$ ipython --no-banner

In [1]: import numpy as np

In [2]: np.set_printoptions(suppress=True, linewidth=200)

In [3]: rd = lambda a: np.round(a, 1) + 0

In [4]: mat = np.load("block9.npy")

In [5]: mat
Out[5]: 
array([[-1, -1,  2],
       [-1, -1, -1],
       [ 2, -1, -1]])

In [6]: vals, V = np.linalg.eigh(mat)

In [7]: x0 = np.array([-1, 5, -3])

In [8]: np.abs(mat).sum(axis=1).max(), np.abs(vals).max()
Out[8]: (np.int64(4), np.float64(3.0))

In [9]: (np.sign(V[:, -1].round(6)) == np.sign(V[0, -1].round(6))).astype(int)
Out[9]: array([1, 0, 1])

In [10]: proj = np.triu(np.array([[-1, 1, 0], [1, -2, -1], [-2, -1, 2]]), 1) + np.eye(3)

In [11]: M2 = proj @ mat @ np.linalg.inv(proj)

In [12]: np.trace(M2), np.trace(mat)
Out[12]: (np.float64(-3.0), np.int64(-3))

In [13]: M2
Out[13]: 
array([[-2.,  0.,  1.],
       [-3.,  3.,  3.],
       [ 2., -3., -4.]])

In [14]: np.linalg.matrix_rank(M2)
Out[14]: np.int64(3)

In [15]: rd(np.poly(M2))
Out[15]: array([ 1.,  3., -3., -9.])

In [16]: Q, V = np.linalg.qr(mat[:, :2])[0], np.linalg.qr(mat[:, 2:])[0]

In [17]: sigma = np.linalg.svd(Q.T @ V, compute_uv=False)

In [18]: rd(sigma)
Out[18]: array([0.5])

In [19]: r0 = np.array([4, 9, 2])

In [20]: M2 = mat + np.outer(r0, np.eye(3)[2])

In [21]: np.linalg.matrix_rank(M2 - mat)
Out[21]: np.int64(1)

In [22]: rd(np.linalg.det(M2) / np.linalg.det(mat)), rd(1 + np.linalg.solve(mat, r0)[2])
Out[22]: (np.float64(-0.7), np.float64(-0.7))

In [23]: data = np.loadtxt("case11.csv", delimiter=",")

In [24]: rd(data)
Out[24]: 
array([[-0.9,  0.4],
       [ 0.4,  0.9]])

In [25]: # orthonormal columns

In [26]: rd(np.linalg.svd(data, compute_uv=False))
Out[26]: array([1., 1.])

In [27]: rd(data @ data.T)
Out[27]: 
array([[1., 0.],
       [0., 1.]])

In [28]: proj = np.triu(np.array([[1, 3], [0, 4]]), 1) + np.eye(2)

In [29]: M2 = proj @ data @ np.linalg.inv(proj)

In [30]: rd(np.trace(M2)), np.trace(data)
Out[30]: (np.float64(0.0), np.float64(0.0))

In [31]: rd(np.linalg.det(M2))
Out[31]: np.float64(-1.0)
